$ ipython --no-banner

In [1]: import numpy as np

In [2]: np.set_printoptions(suppress=True, linewidth=160)

In [3]: tidy = lambda a: np.round(a, 2) + 0

In [4]: m1 = np.load("out10.npy")

In [5]: print(m1)
[[-0.72  1.05  0.92 -2.86  2.6  -0.88 -0.06 -0.03]
 [ 0.36  2.48  0.18  1.9   4.44 -1.51 -0.96  0.09]
 [-1.21  1.28  0.51 -0.6   0.34 -0.18  0.77  2.15]
 [ 0.57  1.87  0.17  1.33  4.29 -1.95 -1.   -0.75]
 [-1.22 -0.98  1.63 -3.99 -0.76  0.49 -0.65  1.33]
 [ 0.99  1.01  0.18  1.1   2.73 -2.48 -0.41 -0.6 ]
 [ 0.39 -2.48 -0.21 -1.96 -4.37  0.66  0.28 -1.24]
 [-0.24  0.16 -1.03  2.91  1.79 -0.01  0.17 -0.23]
 [ 0.95  1.05 -1.03  0.62 -0.11 -0.62  0.62 -0.8 ]
 [ 1.53 -0.03 -1.77  1.88 -0.19 -0.36 -0.93 -3.24]
 [-0.04  0.92  1.18 -1.96  0.74 -2.8  -1.24  0.16]
 [-0.08 -0.05  0.66 -0.14  1.08 -1.12 -0.94 -1.3 ]
 [ 0.32  1.91 -0.3   0.33  1.22 -2.64  1.22 -1.71]
 [-1.12 -3.44 -0.51 -2.   -3.    3.93  0.42  0.14]
 [-1.21 -1.27  1.18 -3.59 -1.11  0.72 -0.4   1.11]
 [-1.1  -1.95  0.71 -1.86 -0.97  2.78 -0.56  1.93]
 [-1.07 -3.25  0.61 -4.13 -3.68  2.14 -0.05  1.45]
 [-0.46 -0.4   0.99 -0.1   0.72  1.06 -1.23  1.37]
 [ 0.06  1.93 -0.25  0.98  2.52 -2.18  0.59 -1.77]
 [-0.33 -0.48 -0.29 -0.53 -1.8   2.34 -0.6   1.  ]
 [-0.3  -1.1   0.52 -3.55 -2.79 -1.98  0.82 -1.04]
 [ 0.03  2.21 -1.01  3.96  2.12 -0.68  1.56 -0.27]
 [-0.47 -0.96 -0.57 -1.07 -2.98  3.12  0.45  2.43]
 [ 0.21  2.41  0.07 -0.52  0.93 -1.06  0.58  0.6 ]
 [-0.45  0.77 -0.24  1.92  0.07  0.52  0.78  1.04]]

In [6]: rng = np.random.default_rng(6039)

In [7]: Y = m1 + rng.integers(-2, 3, (25, 1)) @ rng.integers(-2, 3, (1, 8))

In [8]: print(tidy(Y))
[[-0.72 -0.95  2.92 -2.86  3.6   1.12 -0.06  1.97]
 [ 0.36 -1.52  4.18  1.9   6.44  2.49 -0.96  4.09]
 [-1.21  1.28  0.51 -0.6   0.34 -0.18  0.77  2.15]
 [ 0.57 -2.13  4.17  1.33  6.29  2.05 -1.    3.25]
 [-1.22  1.02 -0.37 -3.99 -1.76 -1.51 -0.65 -0.67]
 [ 0.99 -0.99  2.18  1.1   3.73 -0.48 -0.41  1.4 ]
 [ 0.39  1.52 -4.21 -1.96 -6.37 -3.34  0.28 -5.24]
 [-0.24 -3.84  2.97  2.91  3.79  3.99  0.17  3.77]
 [ 0.95 -2.95  2.97  0.62  1.89  3.38  0.62  3.2 ]
 [ 1.53 -4.03  2.23  1.88  1.81  3.64 -0.93  0.76]
 [-0.04  2.92 -0.82 -1.96 -0.26 -4.8  -1.24 -1.84]
 [-0.08 -0.05  0.66 -0.14  1.08 -1.12 -0.94 -1.3 ]
 [ 0.32  5.91 -4.3   0.33 -0.78 -6.64  1.22 -5.71]
 [-1.12 -3.44 -0.51 -2.   -3.    3.93  0.42  0.14]
 [-1.21  0.73 -0.82 -3.59 -2.11 -1.28 -0.4  -0.89]
 [-1.1  -1.95  0.71 -1.86 -0.97  2.78 -0.56  1.93]
 [-1.07 -5.25  2.61 -4.13 -2.68  4.14 -0.05  3.45]
 [-0.46  3.6  -3.01 -0.1  -1.28 -2.94 -1.23 -2.63]
 [ 0.06 -2.07  3.75  0.98  4.52  1.82  0.59  2.23]
 [-0.33  3.52 -4.29 -0.53 -3.8  -1.66 -0.6  -3.  ]
 [-0.3  -3.1   2.52 -3.55 -1.79  0.02  0.82  0.96]
 [ 0.03  2.21 -1.01  3.96  2.12 -0.68  1.56 -0.27]
 [-0.47 -4.96  3.43 -1.07 -0.98  7.12  0.45  6.43]
 [ 0.21  0.41  2.07 -0.52  1.93  0.94  0.58  2.6 ]
 [-0.45  4.77 -4.24  1.92 -1.93 -3.48  0.78 -2.96]]

In [9]: print(tidy(np.linalg.svd(Y - m1, compute_uv=False)))
[30.85  0.    0.    0.    0.    0.    0.    0.  ]

In [10]: print(np.linalg.matrix_rank(Y - m1, tol=1e-8))
1

In [11]: x0 = np.array([2, 1, 2, -2, -2, 1, 2, 1])

In [12]: print(np.sign((m1 @ x0).round(6)))
[ 1. -1.  1. -1.  1. -1.  1. -1. -1. -1.  1. -1. -1.  1.  1.  1.  1. -1. -1.  1.  1. -1.  1.  1. -1.]

In [13]: proj = m1 @ np.linalg.solve(m1.T @ m1, m1.T)

In [14]: print(tidy(np.diag(proj)))
[0.49 0.21 0.34 0.22 0.2  0.4  0.27 0.57 0.23 0.61 0.49 0.27 0.23 0.45 0.16 0.17 0.29 0.22 0.24 0.33 0.41 0.31 0.38 0.31 0.19]

In [15]: labels = m1[:, 0] > np.median(m1[:, 0])

In [16]: u = m1[labels].mean(axis=0) - m1[~labels].mean(axis=0)

In [17]: print((((m1 - m1.mean(axis=0)) @ u > 0) == labels).mean())
0.84

In [18]: print(np.argsort(-np.abs(u).round(6), kind="stable"))
[5 4 3 1 7 0 2 6]

In [19]: print(tidy(u))
[ 1.2   1.92 -0.52  2.12  2.17 -2.48 -0.04 -1.88]

In [20]: Ac = m1 - m1.mean(axis=0)

In [21]: left, sig, Vt = np.linalg.svd(Ac, full_matrices=False)

In [22]: print(np.searchsorted(np.cumsum(sig ** 2) / (sig ** 2).sum(), 0.9) + 1)
3

In [23]: print(tidy((sig ** 2).sum() ** 2 / (sig ** 4).sum()))
2.25

In [24]: print(tidy(np.abs(Vt[-1])))
[0.51 0.03 0.74 0.08 0.01 0.25 0.32 0.13]

In [25]: print(tidy(sig))
[17.79  9.03  7.77  4.96  2.95  2.46  1.34  0.87]

In [26]: print(tidy(sig ** 2 / (sig ** 2).sum()))
[0.63 0.16 0.12 0.05 0.02 0.01 0.   0.  ]

In [27]: print(np.linalg.matrix_rank(Ac))
8

In [28]: print(tidy(Vt[0] * np.sign(Vt[0, np.abs(Vt[0]).argmax()])))
[ 0.13  0.44 -0.06  0.48  0.6  -0.4   0.   -0.19]

In [29]: W0 = np.arange(63).reshape(7, 9) + -1

In [30]: print(W0)
[[-1  0  1  2  3  4  5  6  7]
 [ 8  9 10 11 12 13 14 15 16]
 [17 18 19 20 21 22 23 24 25]
 [26 27 28 29 30 31 32 33 34]
 [35 36 37 38 39 40 41 42 43]
 [44 45 46 47 48 49 50 51 52]
 [53 54 55 56 57 58 59 60 61]]

In [31]: print(np.unique(W0.round(6), axis=0).shape)
(7, 9)

In [32]: print(tidy(np.trace(np.linalg.pinv(W0) @ W0)))
2.0

In [33]: print(W0.mean(axis=0))
[26. 27. 28. 29. 30. 31. 32. 33. 34.]

In [34]: print(np.linalg.matrix_rank(W0))
2

In [35]: print(W0 - W0[0])
[[ 0  0  0  0  0  0  0  0  0]
 [ 9  9  9  9  9  9  9  9  9]
 [18 18 18 18 18 18 18 18 18]
 [27 27 27 27 27 27 27 27 27]
 [36 36 36 36 36 36 36 36 36]
 [45 45 45 45 45 45 45 45 45]
 [54 54 54 54 54 54 54 54 54]]

In [36]: print(np.count_nonzero(W0))
62

In [37]: print(tidy(np.linalg.norm(W0)))
278.45

In [38]: np.zeros(7, 9)
Traceback (most recent call last):
  Cell In[38], line 1
    np.zeros(7, 9)
TypeError: Cannot interpret '9' as a data type


In [39]: print(W0.sum(axis=1))
[ 27 108 189 270 351 432 513]

In [40]: W0[7]
Traceback (most recent call last):
  Cell In[40], line 1
    W0[7]
IndexError: index 7 is out of bounds for axis 0 with size 7


In [41]: J = np.load("data.npy")

In [42]: print(J)
[[ -0.12  -0.53   1.14  -0.66  -1.26  -0.86  -0.5 ]
 [  0.74   1.96  -0.46  -1.03   3.7    4.08  -1.76]
 [ -0.56  -1.45  -1.3    1.36  -0.14   0.58   2.46]
 [  0.08  -2.55   1.08   0.89  -7.53 -10.32   0.19]
 [  0.42   1.11  -1.88   0.39   3.59   3.88   0.22]
 [  0.12   2.13   0.14  -0.94   3.68   4.5   -1.14]
 [  0.22  -2.16  -1.16   1.1   -2.42  -3.     1.25]
 [ -0.56   2.26  -0.5    0.49   3.32   3.44   0.67]]

In [43]: print(np.linalg.matrix_rank(J, rtol=0.1))
4

In [44]: print(tidy(np.linalg.norm(J, 2) / np.linalg.norm(J)))
0.95

In [45]: left, sig, Vt = np.linalg.svd(J)

In [46]: print(tidy(sig))
[17.95  4.95  2.02  1.91  0.    0.    0.  ]

In [47]: Y = left[:, :4] @ np.diag(sig[:4]) @ Vt[:4]

In [48]: print(tidy(np.abs(J - Y).max()))
0.0

In [49]: print(tidy(np.linalg.norm(J - Y, 2)), tidy(sig[4]))
0.0 0.0

In [50]: u = np.array([2, 3, 2])

In [51]: print(tidy(np.correlate(J[0], J[2], "full")))
[-0.3  -1.37  2.51 -1.05 -4.21 -0.34 -3.1  -2.38  0.86  2.63  2.6   1.21  0.28]

In [52]: print(tidy(np.convolve(J[0], u)))
[-0.24 -1.42  0.45  1.04 -2.22 -6.82 -6.1  -3.22 -1.  ]

In [53]: E = np.load("test2.npy")

In [54]: print(E)
[[-4  3  1 -1  5  1 -4  4  2]
 [ 3 -4  3  1 -1  5  1 -4  4]
 [ 1  3 -4  3  1 -1  5  1 -4]
 [-1  1  3 -4  3  1 -1  5  1]
 [ 5 -1  1  3 -4  3  1 -1  5]
 [ 1  5 -1  1  3 -4  3  1 -1]
 [-4  1  5 -1  1  3 -4  3  1]
 [ 4 -4  1  5 -1  1  3 -4  3]
 [ 2  4 -4  1  5 -1  1  3 -4]]

In [55]: w, evecs = np.linalg.eigh(E)

In [56]: print(tidy(evecs @ np.diag(w) @ evecs.T))
[[-4.  3.  1. -1.  5.  1. -4.  4.  2.]
 [ 3. -4.  3.  1. -1.  5.  1. -4.  4.]
 [ 1.  3. -4.  3.  1. -1.  5.  1. -4.]
 [-1.  1.  3. -4.  3.  1. -1.  5.  1.]
 [ 5. -1.  1.  3. -4.  3.  1. -1.  5.]
 [ 1.  5. -1.  1.  3. -4.  3.  1. -1.]
 [-4.  1.  5. -1.  1.  3. -4.  3.  1.]
 [ 4. -4.  1.  5. -1.  1.  3. -4.  3.]
 [ 2.  4. -4.  1.  5. -1.  1.  3. -4.]]

In [57]: print(tidy(w.sum()), np.trace(E))
-36.0 -36

In [58]: print(tidy(np.linalg.svd(E, compute_uv=False)))
[18.57 15.62  8.04  4.81  4.58  4.4   3.75  2.22  2.02]

In [59]: print(np.abs(evecs[:, -1]).round(6).argmax())
4

In [60]: print(tidy(np.abs(evecs[:, -1])))
[0.4  0.31 0.16 0.33 0.47 0.33 0.16 0.31 0.4 ]

In [61]: print(tidy(w))
[-18.57 -15.62  -4.81  -4.58  -4.4   -2.02   2.22   3.75   8.04]

In [62]: print((w > 1e-8).sum(), (w < -1e-8).sum())
3 6

In [63]: print(tidy(evecs.T @ E @ evecs))
[[-18.57   0.     0.     0.     0.     0.     0.     0.     0.  ]
 [  0.   -15.62   0.     0.     0.     0.     0.     0.     0.  ]
 [  0.     0.    -4.81   0.     0.     0.     0.     0.     0.  ]
 [  0.     0.     0.    -4.58   0.     0.     0.     0.     0.  ]
 [  0.     0.     0.     0.    -4.4    0.     0.     0.     0.  ]
 [  0.     0.     0.     0.     0.    -2.02   0.     0.     0.  ]
 [  0.     0.     0.     0.     0.     0.     2.22   0.     0.  ]
 [  0.     0.     0.     0.     0.     0.     0.     3.75   0.  ]
 [  0.     0.     0.     0.     0.     0.     0.     0.     8.04]]
